% ipython --no-banner

In [1]: import numpy as np

In [2]: np.set_printoptions(precision=2, suppress=True, linewidth=200, sign=" ")

In [3]: def tidy(a):
   ...:     return np.round(a, 2) + 0
   ...: 

In [4]: arr = np.loadtxt("data.csv", delimiter=",")

In [5]: arr
Out[5]: 
array([[-1., -1.,  3., -3.,  2., -2.,  1.],
       [ 1.,  3.,  0., -1.,  1.,  3.,  3.],
       [ 0.,  3., -3.,  2.,  2., -2.,  2.],
       [ 2.,  0.,  2.,  1., -1., -2.,  1.],
       [-1., -3., -3., -3., -2., -3.,  3.],
       [ 1., -3., -1.,  1., -2., -3., -3.],
       [-2.,  1.,  3., -1., -3., -3.,  0.]])

In [6]: O, Rm = np.linalg.qr(arr)

In [7]: np.allclose(Rm.T @ Rm, arr.T @ arr)
Out[7]: True

In [8]: print(tidy(O.T @ O))
[[ 1.  0.  0.  0.  0.  0.  0.]
 [ 0.  1.  0.  0.  0.  0.  0.]
 [ 0.  0.  1.  0.  0.  0.  0.]
 [ 0.  0.  0.  1.  0.  0.  0.]
 [ 0.  0.  0.  0.  1.  0.  0.]
 [ 0.  0.  0.  0.  0.  1.  0.]
 [ 0.  0.  0.  0.  0.  0.  1.]]

In [9]: np.trace(O @ O.T)
Out[9]: np.float64(7.0)

In [10]: tidy(np.abs(np.diag(Rm)))
Out[10]: array([ 3.46,  6.14,  6.32,  3.79,  4.3 ,  5.5 ,  1.84])

In [11]: tidy(O @ Rm)
Out[11]: 
array([[-1., -1.,  3., -3.,  2., -2.,  1.],
       [ 1.,  3.,  0., -1.,  1.,  3.,  3.],
       [ 0.,  3., -3.,  2.,  2., -2.,  2.],
       [ 2.,  0.,  2.,  1., -1., -2.,  1.],
       [-1., -3., -3., -3., -2., -3.,  3.],
       [ 1., -3., -1.,  1., -2., -3., -3.],
       [-2.,  1.,  3., -1., -3., -3.,  0.]])

In [12]: print(O.shape, Rm.shape)
(7, 7) (7, 7)

In [13]: tidy(abs(Rm[0, 0])), tidy(np.linalg.norm(arr[:, 0]))
Out[13]: (np.float64(3.46), np.float64(3.46))

In [14]: th = np.radians(60)

In [15]: Rm = np.eye(7)

In [16]: Rm[1, 1] = Rm[6, 6] = np.cos(th)

In [17]: Rm[1, 6], Rm[6, 1] = -np.sin(th), np.sin(th)

In [18]: print(tidy(Rm))
[[ 1.    0.    0.    0.    0.    0.    0.  ]
 [ 0.    0.5   0.    0.    0.    0.   -0.87]
 [ 0.    0.    1.    0.    0.    0.    0.  ]
 [ 0.    0.    0.    1.    0.    0.    0.  ]
 [ 0.    0.    0.    0.    1.    0.    0.  ]
 [ 0.    0.    0.    0.    0.    1.    0.  ]
 [ 0.    0.87  0.    0.    0.    0.    0.5 ]]

In [19]: A2 = arr @ Rm.T

In [20]: np.allclose(arr @ arr.T, A2 @ A2.T)
Out[20]: True

In [21]: tidy(A2)
Out[21]: 
array([[-1.  , -1.37,  3.  , -3.  ,  2.  , -2.  , -0.37],
       [ 1.  , -1.1 ,  0.  , -1.  ,  1.  ,  3.  ,  4.1 ],
       [ 0.  , -0.23, -3.  ,  2.  ,  2.  , -2.  ,  3.6 ],
       [ 2.  , -0.87,  2.  ,  1.  , -1.  , -2.  ,  0.5 ],
       [-1.  , -4.1 , -3.  , -3.  , -2.  , -3.  , -1.1 ],
       [ 1.  ,  1.1 , -1.  ,  1.  , -2.  , -3.  , -4.1 ],
       [-2.  ,  0.5 ,  3.  , -1.  , -3.  , -3.  ,  0.87]])

In [22]: tidy(np.linalg.det(Rm)), np.trace(Rm)
Out[22]: (np.float64(1.0), np.float64(6.0))
